% python3 -q
>>> import numpy as np
>>> np.set_printoptions(precision=2, suppress=True, linewidth=100)
>>> m1 = np.array([[0, 0, 10], [0, 0, 8], [-10, -8, 0]])
>>> np.round(np.linalg.det(2 * m1), 2), round(float(np.linalg.det(m1)), 2)
(np.float64(0.0), 0.0)
>>> np.round(np.poly(m1), 2) + 0
array([  1.,   0., 164.,   0.])
>>> round(np.linalg.det(m1.T), 2)
np.float64(0.0)
>>> round(float(np.linalg.eigvals(m1).sum().real), 2)
0.0
>>> np.einsum("ij,ji->", m1, m1)
np.int64(-328)
>>> np.round(np.linalg.det(m1[::-1]), 2)
np.float64(0.0)
>>> np.round(np.linalg.eigvals(m1), 2) + 0
array([0.+12.81j, 0.-12.81j, 0. +0.j  ])
>>> np.trace(m1)
np.int64(0)
>>> m1 @ m1
array([[-100,  -80,    0],
       [ -80,  -64,    0],
       [   0,    0, -164]])
>>> np.allclose(m1, m1.T)
False
>>> m1.inv()
Traceback (most recent call last):
  File "<python-input-13>", line 1, in <module>
    m1.inv()
    ^^^^^^
AttributeError: 'numpy.ndarray' object has no attribute 'inv'
>>> P = np.triu(np.array([[2, 1, 1], [0, 0, 2], [1, 2, 1]]), 1) + np.eye(3)
>>> out = P @ m1 @ np.linalg.inv(P)
>>> np.linalg.matrix_rank(out)
np.int64(2)
>>> np.round(np.poly(out), 2) + 0
array([  1.,   0., 164.,   0.])
>>> E = np.load("block9.npy")
>>> E
array([[-1.,  1.,  0.,  0.],
       [ 0., -1.,  1.,  0.],
       [ 0.,  0., -1.,  1.],
       [ 0.,  0.,  0., -1.]])
>>> [int(np.linalg.matrix_rank(np.linalg.matrix_power(E, p))) for p in range(1, 5)]
[4, 4, 4, 4]
>>> E @ E
array([[ 1., -2.,  1.,  0.],
       [ 0.,  1., -2.,  1.],
       [ 0.,  0.,  1., -2.],
       [ 0.,  0.,  0.,  1.]])
>>> (E + E.T) / 2
array([[-1. ,  0.5,  0. ,  0. ],
       [ 0.5, -1. ,  0.5,  0. ],
       [ 0. ,  0.5, -1. ,  0.5],
       [ 0. ,  0. ,  0.5, -1. ]])
>>> E.inv()
Traceback (most recent call last):
  File "<python-input-23>", line 1, in <module>
    E.inv()
    ^^^^^
AttributeError: 'numpy.ndarray' object has no attribute 'inv'
>>> round(float(np.abs(np.linalg.eigvals(E)).max()), 2)
1.0
>>> np.linalg.determinant(E)
Traceback (most recent call last):
  File "<python-input-25>", line 1, in <module>
    np.linalg.determinant(E)
    ^^^^^^^^^^^^^^^^^^^^^
AttributeError: module 'numpy.linalg' has no attribute 'determinant'
>>> data = np.loadtxt("arr.csv", delimiter=",")
>>> data
array([[ 1.,  8.,  0.],
       [ 2.,  8.,  0.],
       [ 4.,  3.,  0.],
       [ 3.,  8.,  1.],
       [ 9.,  0.,  5.],
       [ 0., 13.,  0.],
       [ 0.,  8.,  0.],
       [14.,  0., 13.],
       [12.,  0.,  7.],
       [10.,  0.,  8.],
       [13.,  0., 10.],
       [10.,  0.,  8.],
       [ 9.,  0.,  5.],
       [ 1.,  8.,  0.],
       [ 0.,  8.,  0.],
       [ 0., 13.,  0.],
       [11.,  0.,  4.],
       [11.,  0., 11.],
       [ 0., 13.,  0.],
       [ 0.,  8.,  0.],
       [ 3.,  3.,  0.],
       [13.,  0., 10.],
       [ 0., 13.,  0.],
       [ 4.,  3.,  0.],
       [ 9.,  0.,  5.],
       [ 7.,  3.,  6.],
       [14.,  0., 13.]])
>>> cen = data - data.mean(axis=0)
>>> left, sv, vt = np.linalg.svd(cen, full_matrices=False)
>>> sv ** 2 / (sv ** 2).sum()
array([0.91, 0.08, 0.01])
>>> np.abs(vt[-1])
array([0.76, 0.36, 0.54])
>>> (np.sign(left[:, 0]) == np.sign(left[0, 0])).astype(int)
array([1, 1, 1, 1, 0, 1, 1, 0, 0, 0, 0, 0, 0, 1, 1, 1, 0, 0, 1, 1, 1, 0, 1, 1, 0, 0, 0])
>>> np.round(cen.mean(axis=0), 2) + 0
array([0., 0., 0.])
>>> np.searchsorted(np.cumsum(sv ** 2) / (sv ** 2).sum(), 0.9) + 1
np.int64(1)
>>> x = np.array([3, -4, -9])
>>> target = data @ x
>>> np.round(np.linalg.pinv(data) @ data, 2) + 0
array([[1., 0., 0.],
       [0., 1., 0.],
       [0., 0., 1.]])
>>> np.linalg.solve(data.T @ data, data.T @ target)
array([ 3., -4., -9.])
>>> rng = np.random.default_rng(819846)
>>> target = target + 0.1 * rng.normal(size=27)
>>> target
array([-29.17, -25.74,   0.06, -31.96, -17.87, -52.02, -31.94, -75.11, -27.09, -41.95, -50.89,
       -41.9 , -17.97, -28.94, -32.16, -52.01,  -3.08, -66.05, -52.04, -32.18,  -2.88, -51.07,
       -51.97,  -0.07, -18.03, -45.08, -74.95])
>>> c, *_ = np.linalg.lstsq(data, target)
>>> round(np.linalg.norm(target - data @ c), 2)
np.float64(0.52)
>>> c.round()
array([ 3., -4., -9.])
>>> c
array([ 3.01, -4.  , -9.01])
